% ipython --no-banner

In [1]: import numpy as np

In [2]: import numpy.linalg as la

In [3]: np.set_printoptions(suppress=True, linewidth=160)

In [4]: W0 = np.loadtxt("sample14.csv", delimiter=",")

In [5]: W0
Out[5]: 
array([[3., 6., 3., 6., 3., 6.],
       [8., 2., 8., 2., 8., 2.],
       [6., 9., 6., 9., 6., 9.],
       [3., 6., 3., 6., 3., 6.],
       [8., 2., 8., 2., 8., 2.],
       [6., 9., 6., 9., 6., 9.]])

In [6]: W1 = np.array([[4, -5, -2, -1],
   ...:     [-4, -3, -2, 4],
   ...:     [2, 3, 2, 3],
   ...:     [-3, 4, 3, -3],
   ...:     [1, -2, 5, -1],
   ...:     [-2, 0, 3, -5]])

In [7]: c = np.array([-1, 5, 5, 0])

In [8]: hid = np.maximum(W0 @ W1 + c, 0)

In [9]: hid
Out[9]: 
array([[ 0.,  0., 44.,  0.],
       [37.,  0., 53.,  0.],
       [ 0.,  0., 71.,  0.],
       [ 0.,  0., 44.,  0.],
       [37.,  0., 53.,  0.],
       [ 0.,  0., 71.,  0.]])

In [10]: basis = np.array([[-1, 1, -3], [-5, -1, 1], [-5, 0, -1], [1, 1, -5]])

In [11]: W1 @ basis
Out[11]: 
array([[ 30,   8, -10],
       [ 33,   3,  -9],
       [-24,   2, -20],
       [-35, -10,  25],
       [-17,   2,  -5],
       [-18,  -7,  28]])

In [12]: hid @ basis
Out[12]: 
array([[-220.,    0.,  -44.],
       [-302.,   37., -164.],
       [-355.,    0.,  -71.],
       [-220.,    0.,  -44.],
       [-302.,   37., -164.],
       [-355.,    0.,  -71.]])

In [13]: r0 = np.array([6, -7])

In [14]: np.polyval(r0, W0[5])
Out[14]: array([29., 47., 29., 47., 29., 47.])

In [15]: np.array([np.convolve(row, r0, "same") for row in W0])
Out[15]: 
array([[ 18.,  15., -24.,  15., -24.,  15.],
       [ 48., -44.,  34., -44.,  34., -44.],
       [ 36.,  12., -27.,  12., -27.,  12.],
       [ 18.,  15., -24.,  15., -24.,  15.],
       [ 48., -44.,  34., -44.,  34., -44.],
       [ 36.,  12., -27.,  12., -27.,  12.]])

In [16]: x0 = np.array([3, -3, -3, -9, -4, 3])

In [17]: h1 = np.maximum(W0 @ x0, 0)

In [18]: np.tanh(W0 @ x0)
Out[18]: array([-1., -1., -1., -1., -1., -1.])

In [19]: np.flatnonzero(h1 > 1e-9)
Out[19]: array([], dtype=int64)
